% python3 -q
>>> import numpy as np
>>> import numpy.linalg as la
>>> np.set_printoptions(precision=2, suppress=True, linewidth=200)
>>> tidy = lambda a: np.round(a, 2) + 0
>>> data = np.load("out9.npy")
>>> data
array([[-0.02,  6.5 ,  3.8 ,  4.15],
       [ 0.04,  0.28,  0.23, -0.28],
       [-0.19,  8.56,  5.41,  5.76],
       [-0.04, -0.28, -0.08,  0.06]])
>>> rng = np.random.default_rng(7)
>>> labels = rng.permutation(4)
>>> labels
array([0, 2, 1, 3])
>>> other = data[labels][:, labels]
>>> np.allclose(other, data)
False
>>> t3 = np.stack([data, -1 * data, data[::-1]])
>>> t3.sum(axis=0)
array([[-0.04, -0.28, -0.08,  0.06],
       [-0.19,  8.56,  5.41,  5.76],
       [ 0.04,  0.28,  0.23, -0.28],
       [-0.02,  6.5 ,  3.8 ,  4.15]])
>>> (t3 @ data.T).shape
(3, 4, 4)
>>> tidy(la.norm(t3, axis=(1, 2)))
array([14.49, 14.49, 14.49])
>>> def softmax(z):
...     e = np.exp(z - z.max(axis=-1, keepdims=True))
...     return e / e.sum(axis=-1, keepdims=True)
... 
>>> tidy(softmax(data[0]))
array([0.  , 0.86, 0.06, 0.08])
>>> softmax(data).sum(axis=1)
array([1., 1., 1., 1.])
>>> tidy(softmax(10 * data[0]))
array([0., 1., 0., 0.])
>>> tidy(softmax(data[0] + 5))
array([0.  , 0.86, 0.06, 0.08])
>>> scores = data @ data.T / np.sqrt(4)
>>> tidy(softmax(scores))
array([[0.  , 0.  , 1.  , 0.  ],
       [0.31, 0.16, 0.4 , 0.14],
       [0.  , 0.  , 1.  , 0.  ],
       [0.15, 0.35, 0.11, 0.39]])
>>> softmax(scores).round(6).argmax(axis=1)
array([2, 2, 2, 3])
>>> E = np.load("data.npy")
>>> E
array([[  0, -10],
       [ 10,   0]])
>>> G = E.T @ E
>>> tidy(la.eigvalsh(G)[::-1])
array([100., 100.])
>>> (E @ E.T).shape
(2, 2)
>>> np.diag(G)
array([100, 100])
>>> la.matrix_rank(G)
np.int64(2)
